>>> import numpy as np
>>> import numpy.linalg as la
>>> np.set_printoptions(precision=4, suppress=True, linewidth=120)
>>> J = np.load("dump.npy")
>>> J
array([[ 0.0083, -0.1864, -0.1804, -0.2059, -0.0736,  0.0026, -0.0061],
       [-0.0135, -5.2003, -5.2112, -5.2176, -1.7593,  0.0023,  0.0258],
       [ 0.0021, -1.8269, -1.808 , -1.8236, -0.6011, -0.0129,  0.018 ],
       [ 0.0113, -2.7909, -2.7653, -2.8022, -0.8927, -0.0134,  0.0004],
       [ 0.0011, -1.2337, -1.1946, -1.231 , -0.3529,  0.0154, -0.0054],
       [-0.024 , -4.5536, -4.5272, -4.5825, -1.5046,  0.0101, -0.03  ],
       [ 0.0273, -1.0945, -1.1317, -1.0981, -0.3842, -0.0145,  0.0355],
       [ 0.0071, -1.9632, -2.0121, -2.0012, -0.6706, -0.0227, -0.0051],
       [-0.0237,  2.2587,  2.252 ,  2.2189,  0.7543, -0.0093,  0.0068],
       [ 0.0032, -0.348 , -0.358 , -0.3504, -0.1284,  0.0056,  0.0039],
       [-0.0065,  0.4197,  0.4148,  0.3991,  0.1565, -0.0262,  0.0415],
       [-0.0042,  3.3293,  3.2946,  3.3186,  1.0972, -0.0126,  0.0154],
       [ 0.0165,  1.9809,  1.9363,  1.9842,  0.6481,  0.0143, -0.0162],
       [-0.0072, -4.2954, -4.3075, -4.3365, -1.4637,  0.0228,  0.0378]])
>>> d = la.norm(J[:, None] - J[None], axis=-1)
>>> np.flatnonzero(d[12] < d.mean() / 2)
array([ 8, 11, 12])
>>> d.mean(axis=1).argmax()
np.int64(11)
>>> O, r_ = la.qr(J)
>>> np.abs(np.diag(r_))
array([ 0.0521, 10.0702,  0.0957,  0.0553,  0.0535,  0.0484,  0.0692])
>>> np.allclose(r_.T @ r_, J.T @ J)
True
>>> O.shape, r_.shape
((14, 7), (7, 7))
>>> np.round(O.T @ O, 4) + 0
array([[1., 0., 0., 0., 0., 0., 0.],
       [0., 1., 0., 0., 0., 0., 0.],
       [0., 0., 1., 0., 0., 0., 0.],
       [0., 0., 0., 1., 0., 0., 0.],
       [0., 0., 0., 0., 1., 0., 0.],
       [0., 0., 0., 0., 0., 1., 0.],
       [0., 0., 0., 0., 0., 0., 1.]])
>>> O @ r_
array([[ 0.0083, -0.1864, -0.1804, -0.2059, -0.0736,  0.0026, -0.0061],
       [-0.0135, -5.2003, -5.2112, -5.2176, -1.7593,  0.0023,  0.0258],
       [ 0.0021, -1.8269, -1.808 , -1.8236, -0.6011, -0.0129,  0.018 ],
       [ 0.0113, -2.7909, -2.7653, -2.8022, -0.8927, -0.0134,  0.0004],
       [ 0.0011, -1.2337, -1.1946, -1.231 , -0.3529,  0.0154, -0.0054],
       [-0.024 , -4.5536, -4.5272, -4.5825, -1.5046,  0.0101, -0.03  ],
       [ 0.0273, -1.0945, -1.1317, -1.0981, -0.3842, -0.0145,  0.0355],
       [ 0.0071, -1.9632, -2.0121, -2.0012, -0.6706, -0.0227, -0.0051],
       [-0.0237,  2.2587,  2.252 ,  2.2189,  0.7543, -0.0093,  0.0068],
       [ 0.0032, -0.348 , -0.358 , -0.3504, -0.1284,  0.0056,  0.0039],
       [-0.0065,  0.4197,  0.4148,  0.3991,  0.1565, -0.0262,  0.0415],
       [-0.0042,  3.3293,  3.2946,  3.3186,  1.0972, -0.0126,  0.0154],
       [ 0.0165,  1.9809,  1.9363,  1.9842,  0.6481,  0.0143, -0.0162],
       [-0.0072, -4.2954, -4.3075, -4.3365, -1.4637,  0.0228,  0.0378]])
>>> Xs = J - J.mean(axis=0)
>>> V = la.svd(Xs)[2][:1]
>>> A2 = Xs - Xs @ V.T @ V
>>> np.round(la.norm(A2) / la.norm(Xs), 4)
np.float64(0.0095)
>>> np.round(np.diag(V.T @ V), 4) + 0
array([0.    , 0.3219, 0.3194, 0.3229, 0.0358, 0.    , 0.    ])
>>> np.argsort(-la.norm(J, axis=0).round(6), kind="stable")[:3]
array([3, 1, 2])
>>> np.round(la.norm(J, 2) / la.norm(J), 4)
np.float64(1.0)
>>> la.matrix_rank(J, rtol=0.1)
np.int64(1)
>>> x = np.array([3, 2, 3, 0, -3, -2, 1])
>>> target = J @ x
>>> np.round(la.pinv(J) @ J, 4) + 0
array([[1., 0., 0., 0., 0., 0., 0.],
       [0., 1., 0., 0., 0., 0., 0.],
       [0., 0., 1., 0., 0., 0., 0.],
       [0., 0., 0., 1., 0., 0., 0.],
       [0., 0., 0., 0., 1., 0., 0.],
       [0., 0., 0., 0., 0., 1., 0.],
       [0., 0., 0., 0., 0., 0., 1.]])
>>> np.round(la.solve(J.T @ J, J.T @ target), 4) + 0
array([ 3.,  2.,  3.,  0., -3., -2.,  1.])
>>> rng = np.random.default_rng(20527)
>>> target = target + 0.1 * rng.normal(size=14)
>>> target
array([ -0.7465, -20.7247,  -7.3272, -11.0917,  -5.0368, -18.3616,  -4.2871,  -7.8557,   9.0788,  -1.2913,   1.7577,
        13.3521,   7.8606, -17.182 ])
>>> b, *_ = la.lstsq(J, target)
>>> round(la.norm(target - J @ b), 4)
np.float64(0.1649)
>>> b
array([ 0.8917,  3.6558,  0.733 ,  0.0239, -1.2258, -1.9278,  1.6847])
>>> [round(float(la.norm(la.solve(J.T @ J + lam * np.eye(7), J.T @ target))), 2) for lam in (0, 1, 10, 100)]
[4.77, 2.26, 2.2, 1.73]
>>> np.round(J.T @ (target - J @ b), 4) + 0
array([0., 0., 0., 0., 0., 0., 0.])
>>> A = np.loadtxt("out2.csv", delimiter=",")
>>> A
array([[ -7.7366,  11.2042, -14.6493,  -0.0839],
       [ -0.7742, -13.5155, -10.5963,  10.2201],
       [  5.7481,  14.3647,   1.9734, -12.5188],
       [  6.6525,  14.8371,  -0.3414, -11.64  ],
       [ 10.0057, -14.623 ,  -9.2047,  -1.1518],
       [-12.8868,  -2.7794, -13.4565,   6.7176],
       [ 12.5062, -12.0892,  -6.9555,   7.0047],
       [  3.8295,   0.7291,  -2.9616, -19.3915],
       [-11.7608,  15.4311,  -1.9436,  -4.4482],
       [  3.8164,  -0.6399,  18.2068,  -7.3171],
       [ -9.5815,  -5.1086, -16.7202,   1.5912],
       [-19.4569,   4.5639,  -0.7563,  -0.1625],
       [  0.3287,  -0.5599,  12.4791, -15.6157],
       [ -3.7548,  15.1265,   8.3685,  -9.3305],
       [ -5.197 ,  -5.941 ,   2.0106, -18.2662],
       [ -2.5542,  -3.4482,  -2.9473, -19.3106],
       [  4.1337,  -5.7831, -16.5241,  -8.7419],
       [ -8.1698,  -3.0311,  14.053 ,  11.2509],
       [  6.6008, -10.787 , -14.6285,  -5.1066],
       [  2.0852, -12.836 ,  15.1796,  -0.6839],
       [ -6.9863, -15.3415,  10.6709,  -1.4012],
       [ -7.4528, -15.2434,  -9.0139,  -5.5539],
       [ 14.7729,   2.2563,  13.0931,   2.2899],
       [ 11.6831,  -0.6151, -15.1782,  -5.7227],
       [ -9.2982,  -3.7346,  -2.5371,  17.1219],
       [ -7.5125,  17.8937,   4.8347,  -0.06  ],
       [ -7.3766,  13.9663,   4.2754,  11.5   ],
       [ 19.3664,   4.6797,   1.3739,  -1.0747],
       [  6.2785,  -0.0773,  18.3129,   5.021 ],
       [-17.0299,   0.6384,  -3.9302,   9.7019],
       [ -8.9923,   7.7929, -16.062 ,   0.6496],
       [  6.523 , -17.9088,   4.225 ,  -4.3443],
       [ 10.2502, -15.3341,   7.4257,   2.1584]])
>>> x = np.array([-2, -1, 1, 2])
>>> target = A @ x
>>> la.solve(A.T @ A, A.T @ target)
array([-2., -1.,  1.,  2.])
>>> try:
...     la.solve(A, target)
... except la.LinAlgError as e:
...     print(e)
... 
Last 2 dimensions of the array must be square
>>> target = target + 0.05 * rng.normal(size=33)
>>> target
array([-10.5588,  24.9538, -48.9121, -51.7249, -16.9568,  28.4843,  -5.8488, -50.1861,  -2.7514,  -3.4702,  10.7363,
        33.2053, -18.8027, -17.7679, -18.2235, -32.9964, -36.567 ,  55.9473, -27.1514,  22.3735,  37.168 ,  10.0334,
       -14.2066, -49.4282,  53.9282,   1.7927,  28.0747, -44.2834,  15.9417,  48.9429,  -4.5702,   0.4182,   6.6296])
>>> b, *_ = la.lstsq(A, target)
>>> round(float(la.norm(target - A @ b)), 4)
0.3364
>>> b
array([-2.0004, -0.9998,  1.0003,  1.9997])
>>> [round(float(la.norm(la.solve(A.T @ A + lam * np.eye(4), A.T @ target))), 2) for lam in (0, 1, 10, 100)]
[3.16, 3.16, 3.15, 3.06]
>>> np.round(A.T @ (target - A @ b), 4) + 0
array([0., 0., 0., 0.])
>>> hat = A @ la.solve(A.T @ A, A.T)
>>> np.round(la.eigvalsh(hat), 4) + 0
array([0., 0., 0., 0., 0., 0., 0., 0., 0., 0., 0., 0., 0., 0., 0., 0., 0., 0., 0., 0., 0., 0., 0., 0., 0., 0., 0., 0.,
       0., 1., 1., 1., 1.])
>>> hat @ A[:, 3]
array([ -0.0839,  10.2201, -12.5188, -11.64  ,  -1.1518,   6.7176,   7.0047, -19.3915,  -4.4482,  -7.3171,   1.5912,
        -0.1625, -15.6157,  -9.3305, -18.2662, -19.3106,  -8.7419,  11.2509,  -5.1066,  -0.6839,  -1.4012,  -5.5539,
         2.2899,  -5.7227,  17.1219,  -0.06  ,  11.5   ,  -1.0747,   5.021 ,   9.7019,   0.6496,  -4.3443,   2.1584])
>>> np.allclose(hat @ hat, hat)
True
>>> Xs = A - A.mean(axis=0)
>>> V = la.svd(Xs)[2][:3]
>>> A2 = Xs - Xs @ V.T @ V
>>> (Xs @ V.T).std(axis=0)
array([11.1988, 11.008 ,  9.6881])
>>> la.norm(A2, axis=1).round(6).argmax()
np.int64(27)
>>> A2 = np.c_[A[:, :3] @ np.array([[0, -1, 2], [-1, 2, 2], [-2, -2, 2]]), np.array([1, -7, 2, -4, -1, -1, -1, -6, 2, -2, -1, 9, -9, 2, 6, 8, 2, -5, 2, 2, 3, -2, 7, -6, -5, 1, 9, -5, 7, 3, 2, -2, -8])]
>>> A2
array([[ 18.0944,  59.4436, -22.3634,   1.    ],
       [ 34.7081,  -5.0642, -49.772 ,  -7.    ],
       [-18.3115,  19.0345,  44.1724,   2.    ],
       [-14.1543,  23.7045,  42.2964,  -4.    ],
       [ 33.0324, -20.8423, -27.644 ,  -1.    ],
       [ 29.6924,  34.241 , -58.2454,  -1.    ],
       [ 26.0002, -22.7736, -13.077 ,  -1.    ],
       [  5.1941,   3.5519,   3.194 ,  -6.    ],
       [-11.5439,  46.5102,   3.4534,   2.    ],
       [-35.7737, -41.5098,  42.7666,  -2.    ],
       [ 38.549 ,  32.8047, -62.8206,  -1.    ],
       [ -3.0513,  30.0973, -31.2986,   9.    ],
       [-24.3983, -26.4067,  24.4958,  -9.    ],
       [-31.8635,  17.2708,  39.4804,   2.    ],
       [  1.9198, -10.7062, -18.2548,   6.    ],
       [  9.3428,   1.5524, -17.8994,   8.    ],
       [ 38.8313,  17.3483, -36.347 ,   2.    ],
       [-25.0749, -25.9984,   5.7042,  -5.    ],
       [ 40.044 ,   1.0822, -37.6294,   2.    ],
       [-17.5232, -58.1164,   8.8576,   2.    ],
       [ -6.0003, -45.0385, -23.3138,   3.    ],
       [ 33.2712,  -5.0062, -63.4202,  -2.    ],
       [-28.4425, -36.4465,  60.2446,   7.    ],
       [ 30.9715,  17.4431,  -8.2204,  -6.    ],
       [  8.8088,   6.9032, -31.1398,  -5.    ],
       [-27.5631,  33.6305,  30.4318,   1.    ],
       [-22.5171,  26.7584,  21.7302,   9.    ],
       [ -7.4275, -12.7548,  50.84  ,  -5.    ],
       [-36.5485, -43.0589,  49.0282,   7.    ],
       [  7.222 ,  26.1671, -40.6434,   3.    ],
       [ 24.3311,  56.7021, -34.5228,   2.    ],
       [  9.4588, -50.7906, -14.3216,  -2.    ],
       [  0.4827, -55.7698,   4.6836,  -8.    ]])
>>> np.round(la.lstsq(A, A2[:, 0])[0], 4) + 0
array([ 0., -1., -2.,  0.])
>>> la.matrix_rank(A2)
np.int64(4)
>>> np.round(la.norm(A2 - A @ la.lstsq(A, A2)[0], axis=0), 4) + 0
array([ 0.    ,  0.    ,  0.    , 25.7867])
>>> u = np.array([0, -1, 2, -3])
>>> v = np.array([-5, 3, -4])
>>> feats = np.outer(u, v)
>>> feats
array([[  0,   0,   0],
       [  5,  -3,   4],
       [-10,   6,  -8],
       [ 15,  -9,  12]])
>>> left, sig, VT = la.svd(feats)
>>> V = VT[:(sig > 1e-8).sum()]
>>> x = feats[1] + 2 * feats[0] + rng.integers(2) * np.eye(3)[0]
>>> x
array([ 6., -3.,  4.])
>>> round(la.norm(x - V.T @ V @ x), 4)
np.float64(0.7071)
>>> def softmax(z):
...     e = np.exp(z - z.max(axis=-1, keepdims=True))
...     return e / e.sum(axis=-1, keepdims=True)
... 
>>> np.round(softmax(10 * feats[1]), 4) + 0
array([1., 0., 0.])
>>> softmax(feats[1] + -2)
array([0.7309, 0.0002, 0.2689])
>>> att = feats @ feats.T / np.sqrt(3)
>>> softmax(att).round(6).argmax(axis=1)
array([0, 3, 2, 3])
>>> np.round(softmax(att + np.triu(np.full(att.shape, -np.inf), 1)), 4) + 0
array([[1., 0., 0., 0.],
       [0., 1., 0., 0.],
       [0., 0., 1., 0.],
       [0., 0., 0., 1.]])
>>> softmax(att)[1] @ feats
array([15., -9., 12.])
>>> E = np.load("mat.npy")
>>> E
array([[  0,  -1,   1,  -2, -10],
       [  2,   2,   0,   1,   5],
       [  0,  -1,  -1,  -1,  -5],
       [  2,   1,  -1,  -1,  -5],
       [  2,  -2,   0,   2,  10]])
>>> # column 4 is much longer than the rest
>>> round(la.norm(E[4], 1), 4), np.round(la.norm(E[4], np.inf), 4)
(np.float64(16.0), np.float64(10.0))
>>> E[4] @ E[3]
np.int64(-50)
>>> np.round(la.norm(E, "nuc"), 4)
np.float64(25.1316)
